>>> import numpy as np
>>> np.set_printoptions(precision=2, suppress=True, linewidth=100)
>>> rnd = lambda a: np.round(a, 2) + 0
>>> mat = np.array([[-1, 1, 0, 2, 1, 0],
...     [2, 1, -1, 1, 0, 2],
...     [-2, 2, -1, 0, 2, 1],
...     [-2, 1, -2, 1, 1, -2],
...     [1, 0, 0, 1, 0, -1],
...     [-1, -1, 2, 2, -2, 2],
...     [-1, -1, -1, 0, 2, -1],
...     [-1, 2, 0, 1, 0, 1]])
>>> mat
array([[-1,  1,  0,  2,  1,  0],
       [ 2,  1, -1,  1,  0,  2],
       [-2,  2, -1,  0,  2,  1],
       [-2,  1, -2,  1,  1, -2],
       [ 1,  0,  0,  1,  0, -1],
       [-1, -1,  2,  2, -2,  2],
       [-1, -1, -1,  0,  2, -1],
       [-1,  2,  0,  1,  0,  1]])
>>> x0 = np.array([-9, -6, 9, -8, 1, 7])
>>> rhs = mat @ x0
>>> rnd(np.linalg.lstsq(mat, rhs)[0])
array([-9., -6.,  9., -8.,  1.,  7.])
>>> rng = np.random.default_rng(790250)
>>> rhs = rhs + 0.3 * rng.normal(size=8)
>>> rnd(rhs)
array([-12.04, -26.44,   6.27, -26.58, -24.14,  29.11,   0.52,  -3.35])
>>> beta, *_ = np.linalg.lstsq(mat, rhs)
>>> rnd(beta)
array([-9.07, -5.81,  8.71, -7.98,  0.7 ,  7.1 ])
>>> M2 = np.c_[mat[:, :4] @ np.array([[2, 0, 1, -2], [3, -2, -2, -2], [1, 3, -2, -3], [2, 1, 3, -3]]), np.array([0, 5, 5, -2, 2, 1, 5, -1])]
>>> M2
array([[ 5,  0,  3, -6,  0],
       [ 8, -4,  5, -6,  5],
       [ 1, -7, -4,  3,  5],
       [-1, -7,  3,  5, -2],
       [ 4,  1,  4, -5,  2],
       [ 1, 10,  3, -8,  1],
       [-6, -1,  3,  7,  5],
       [ 6, -3, -2, -5, -1]])
>>> np.linalg.matrix_rank(M2)
np.int64(5)
>>> np.linalg.matrix_rank(M2, rtol=0.1)
np.int64(4)
>>> round(np.log10(np.linalg.cond(M2)))
2
>>> [round(float(x), 2) for x in np.linalg.svd(M2, compute_uv=False)[:3]]
[21.2, 15.75, 10.22]
>>> rnd(np.abs(np.linalg.svd(M2)[2][-1]))
array([0.68, 0.39, 0.01, 0.62, 0.  ])
>>> np.argsort(-np.linalg.norm(M2, axis=0).round(6), kind="stable")[:3]
array([3, 1, 0])
>>> M2 = mat / np.linalg.norm(mat, axis=1, keepdims=True)
>>> C2 = M2 @ M2.T
>>> (np.abs(C2) > 0.9).astype(int)
array([[1, 0, 0, 0, 0, 0, 0, 0],
       [0, 1, 0, 0, 0, 0, 0, 0],
       [0, 0, 1, 0, 0, 0, 0, 0],
       [0, 0, 0, 1, 0, 0, 0, 0],
       [0, 0, 0, 0, 1, 0, 0, 0],
       [0, 0, 0, 0, 0, 1, 0, 0],
       [0, 0, 0, 0, 0, 0, 1, 0],
       [0, 0, 0, 0, 0, 0, 0, 1]])
>>> rnd(np.linalg.norm(M2, axis=1))
array([1., 1., 1., 1., 1., 1., 1., 1.])
>>> rnd(np.degrees(np.arccos(np.clip(C2[6, 5], -1, 1))))
np.float64(120.0)
>>> rnd(C2[6])
array([ 0.27, -0.43,  0.38,  0.64,  0.  , -0.5 ,  1.  , -0.27])
>>> z = rng.integers(0, 2, 5)
>>> X = np.triu((z[:, None] == z) & (rng.random((5, 5)) < 0.8), 1).astype(int)
>>> X += X.T
>>> X
array([[0, 0, 1, 1, 0],
       [0, 0, 0, 0, 1],
       [1, 0, 0, 1, 0],
       [1, 0, 1, 0, 0],
       [0, 1, 0, 0, 0]])
>>> vals, evecs = np.linalg.eigh(X)
>>> x0 = np.array([1, 3, 0, 0, 2])
>>> rnd(np.linalg.eigvalsh(X[1:, 1:]))
array([-1., -1.,  1.,  1.])
>>> np.flatnonzero(np.linalg.matrix_power((X != 0) + (X.T != 0) + np.eye(5), 5)[3])
array([0, 2, 3])
>>> (np.linalg.matrix_power((X != 0) + (X.T != 0) + np.eye(5), 5) > 0).astype(int)
array([[1, 0, 1, 1, 0],
       [0, 1, 0, 0, 1],
       [1, 0, 1, 1, 0],
       [1, 0, 1, 1, 0],
       [0, 1, 0, 0, 1]])
>>> rnd(np.sort(np.linalg.eigvals(X).real))
array([-1., -1., -1.,  1.,  2.])
>>> X @ X
array([[2, 0, 1, 1, 0],
       [0, 1, 0, 0, 0],
       [1, 0, 2, 1, 0],
       [1, 0, 1, 2, 0],
       [0, 0, 0, 0, 1]])
